In [1]: import numpy as np

In [2]: from numpy import linalg as LA

In [3]: np.set_printoptions(precision=2, suppress=True, linewidth=100, sign=" ")

In [4]: def rnd(a):
   ...:     return np.round(a, 2) + 0
   ...: 

In [5]: r0 = np.array([0, 1, 2, 1, -1, 0, 1, -1, 2, -2])

In [6]: A = np.array([np.roll(r0, i) for i in range(10)])

In [7]: A
Out[7]: 
array([[ 0,  1,  2,  1, -1,  0,  1, -1,  2, -2],
       [-2,  0,  1,  2,  1, -1,  0,  1, -1,  2],
       [ 2, -2,  0,  1,  2,  1, -1,  0,  1, -1],
       [-1,  2, -2,  0,  1,  2,  1, -1,  0,  1],
       [ 1, -1,  2, -2,  0,  1,  2,  1, -1,  0],
       [ 0,  1, -1,  2, -2,  0,  1,  2,  1, -1],
       [-1,  0,  1, -1,  2, -2,  0,  1,  2,  1],
       [ 1, -1,  0,  1, -1,  2, -2,  0,  1,  2],
       [ 2,  1, -1,  0,  1, -1,  2, -2,  0,  1],
       [ 1,  2,  1, -1,  0,  1, -1,  2, -2,  0]])

In [8]: C2 = A.T @ A

In [9]: np.trace(C2), (A ** 2).sum()
Out[9]: (np.int64(170), np.int64(170))

In [10]: (A @ A.T).shape
Out[10]: (10, 10)

In [11]: C2
Out[11]: 
array([[17, -4,  0, -3,  0,  6,  0, -3,  0, -4],
       [-4, 17, -4,  0, -3,  0,  6,  0, -3,  0],
       [ 0, -4, 17, -4,  0, -3,  0,  6,  0, -3],
       [-3,  0, -4, 17, -4,  0, -3,  0,  6,  0],
       [ 0, -3,  0, -4, 17, -4,  0, -3,  0,  6],
       [ 6,  0, -3,  0, -4, 17, -4,  0, -3,  0],
       [ 0,  6,  0, -3,  0, -4, 17, -4,  0, -3],
       [-3,  0,  6,  0, -3,  0, -4, 17, -4,  0],
       [ 0, -3,  0,  6,  0, -3,  0, -4, 17, -4],
       [-4,  0, -3,  0,  6,  0, -3,  0, -4, 17]])

In [12]: r0 = np.array([3, 0, 0, 2, 2, 3, 2, 2, 1, 2])

In [13]: out = A + np.outer(r0, np.eye(10)[4])

In [14]: LA.matrix_rank(out - A)
Out[14]: np.int64(1)

In [15]: (A @ A)[0]
Out[15]: array([ 0, -2, -6,  6, 11, -6,  5, -8,  7,  2])

In [16]: rnd(np.fft.fft(A[0]))
Out[16]: 
array([ 3.  +0.j  ,  0.43-2.49j, -3.55-3.58j, -2.93+0.22j,  2.05-4.84j,  5.  +0.j  ,  2.05+4.84j,
       -2.93-0.22j, -3.55+3.58j,  0.43+2.49j])

In [17]: vec = np.array([0, -1, -1, -2, -2, -1, 0, 1, 0, -2])

In [18]: A @ np.ones(10)
Out[18]: array([ 3.,  3.,  3.,  3.,  3.,  3.,  3.,  3.,  3.,  3.])

In [19]: np.einsum("ij,j->i", A, vec)
Out[19]: array([ 0, -9, -3, -7,  3,  4, -2, -5, -5,  0])

In [20]: m1 = np.load("dump.npy")

In [21]: m1
Out[21]: 
array([[-4,  4,  6,  4],
       [-4,  4,  6,  4],
       [ 6, -6, -9, -6],
       [ 6, -6, -9, -6],
       [-6,  6,  9,  6],
       [ 6, -6, -9, -6],
       [ 4, -4, -6, -4]])

In [22]: blk = np.stack([m1, -2 * m1, m1[::-1]])

In [23]: (blk @ m1.T).shape
Out[23]: (3, 7, 7)

In [24]: blk.sum(axis=0)
Out[24]: 
array([[  8,  -8, -12,  -8],
       [ 10, -10, -15, -10],
       [-12,  12,  18,  12],
       [  0,   0,   0,   0],
       [ 12, -12, -18, -12],
       [-10,  10,  15,  10],
       [ -8,   8,  12,   8]])

In [25]: LA.matrix_rank(blk.reshape(3, -1))
Out[25]: np.int64(2)

In [26]: blk.shape
Out[26]: (3, 7, 4)

In [27]: rnd(LA.norm(blk, axis=(1, 2)))
Out[27]: array([ 31.75,  63.5 ,  31.75])

In [28]: rnd(np.trace(LA.pinv(m1) @ m1))
Out[28]: np.float64(1.0)

In [29]: rank = LA.matrix_rank(m1)

In [30]: rank
Out[30]: np.int64(1)

In [31]: ns = LA.svd(m1)[2][rank:].T

In [32]: rnd(m1 @ ns)
Out[32]: 
array([[ 0.,  0.,  0.],
       [ 0.,  0.,  0.],
       [ 0.,  0.,  0.],
       [ 0.,  0.,  0.],
       [ 0.,  0.,  0.],
       [ 0.,  0.,  0.],
       [ 0.,  0.,  0.]])

In [33]: [int(LA.matrix_rank(np.delete(m1, i, axis=0))) for i in range(7)]
Out[33]: [1, 1, 1, 1, 1, 1, 1]

In [34]: F = np.arange(45).reshape(5, 9) + -2

In [35]: F
Out[35]: 
array([[-2, -1,  0,  1,  2,  3,  4,  5,  6],
       [ 7,  8,  9, 10, 11, 12, 13, 14, 15],
       [16, 17, 18, 19, 20, 21, 22, 23, 24],
       [25, 26, 27, 28, 29, 30, 31, 32, 33],
       [34, 35, 36, 37, 38, 39, 40, 41, 42]])

In [36]: # looks like rank 2

In [37]: LA.lstsq(F[:-1].T, F[-1])[2]
Out[37]: np.int32(2)

In [38]: np.abs(np.diag(LA.qr(F)[1])) > 1e-9
Out[38]: array([ True,  True, False, False, False])

In [39]: np.unique(F.round(6), axis=0).shape
Out[39]: (5, 9)

In [40]: rnd(F @ LA.pinv(F) @ F)
Out[40]: 
array([[-2., -1.,  0.,  1.,  2.,  3.,  4.,  5.,  6.],
       [ 7.,  8.,  9., 10., 11., 12., 13., 14., 15.],
       [16., 17., 18., 19., 20., 21., 22., 23., 24.],
       [25., 26., 27., 28., 29., 30., 31., 32., 33.],
       [34., 35., 36., 37., 38., 39., 40., 41., 42.]])

In [41]: left, sig, Vh = LA.svd(F)

In [42]: vecs = Vh[:(sig > 1e-8).sum()]

In [43]: rng = np.random.default_rng(12048)

In [44]: vec = F[3] + 2 * F[2] + rng.integers(2) * np.eye(9)[7]

In [45]: vec
Out[45]: array([ 57.,  60.,  63.,  66.,  69.,  72.,  75.,  79.,  81.])

In [46]: np.allclose(vecs.T @ vecs @ vec, vec)
Out[46]: False

In [47]: LA.matrix_rank(np.vstack([F, vec]))
Out[47]: np.int64(3)

In [48]: rnd(np.diag(vecs.T @ vecs))
Out[48]: array([ 0.38,  0.26,  0.18,  0.13,  0.11,  0.13,  0.18,  0.26,  0.38])

In [49]: np.argsort(-LA.norm(F, axis=0).round(6), kind="stable")[:3]
Out[49]: array([ 8,  7,  6])

In [50]: left, sig, Vh = LA.svd(F, full_matrices=False)

In [51]: rnd(left.T @ F @ Vh.T)
Out[51]: 
array([[ 159.7 ,    0.  ,    0.  ,    0.  ,    0.  ],
       [   0.  ,    9.26,    0.  ,    0.  ,    0.  ],
       [   0.  ,    0.  ,    0.  ,    0.  ,    0.  ],
       [   0.  ,    0.  ,    0.  ,    0.  ,    0.  ],
       [   0.  ,    0.  ,    0.  ,    0.  ,    0.  ]])

In [52]: (sig > 1e-8).sum()
Out[52]: np.int64(2)

In [53]: M = np.load("run10.npy")

In [54]: rnd(M)
Out[54]: 
array([[ 0.36,  0.27,  0.18,  0.18,  0.  ],
       [ 0.18,  0.27,  0.09,  0.18,  0.27],
       [ 0.43,  0.  ,  0.14,  0.43,  0.  ],
       [ 0.  ,  0.  ,  0.25,  0.75,  0.  ],
       [ 0.29,  0.  ,  0.  ,  0.14,  0.57]])

In [55]: Q, vecs = LA.qr(A[:, :7])[0], LA.qr(A[:, 7:])[0]

In [56]: sig = LA.svd(Q.T @ vecs, compute_uv=False)

In [57]: rnd(np.degrees(np.arccos(sig.clip(0, 1))))
Out[57]: array([ 57.39,  60.28,  63.96])

In [58]: rnd(sig)
Out[58]: array([ 0.54,  0.5 ,  0.44])

In [59]: (sig > 0.9).sum()
Out[59]: np.int64(0)

In [60]: w1 = np.array([[3, 2], [0, 1], [2, 3], [3, 0], [0, 0]])

In [61]: coef = np.array([5, 5])

In [62]: H = np.maximum(M @ w1 + coef, 0)

In [63]: LA.matrix_rank(H)
Out[63]: np.int64(2)

In [64]: (H > 0).mean(axis=0)
Out[64]: array([ 1.,  1.])

In [65]: basis = np.array([[3, 3], [1, -3]])

In [66]: rnd(H @ basis)
Out[66]: 
array([[ 27.55,   1.36],
       [ 24.73,   1.09],
       [ 29.86,   4.71],
       [ 29.  ,   6.  ],
       [ 24.43,   2.14]])

In [67]: w1 @ basis
Out[67]: 
array([[11,  3],
       [ 1, -3],
       [ 9, -3],
       [ 9,  9],
       [ 0,  0]])

In [68]: rnd(LA.matrix_power(M, 2))
Out[68]: 
array([[ 0.26,  0.17,  0.16,  0.33,  0.07],
       [ 0.23,  0.12,  0.12,  0.3 ,  0.23],
       [ 0.22,  0.12,  0.21,  0.46,  0.  ],
       [ 0.11,  0.  ,  0.22,  0.67,  0.  ],
       [ 0.27,  0.08,  0.09,  0.24,  0.33]])

In [69]: M.sum(axis=1)
Out[69]: array([ 1.,  1.,  1.,  1.,  1.])

In [70]: p = np.eye(5)[4]

In [71]: for _ in range(6):
    ...:     p = p @ M
    ...:     print(p.round(2))
    ...: 
[ 0.29  0.    0.    0.14  0.57]
[ 0.27  0.08  0.09  0.24  0.33]
[ 0.24  0.09  0.13  0.33  0.21]
[ 0.22  0.09  0.15  0.39  0.14]
[ 0.2   0.08  0.17  0.44  0.11]
[ 0.19  0.08  0.18  0.47  0.08]
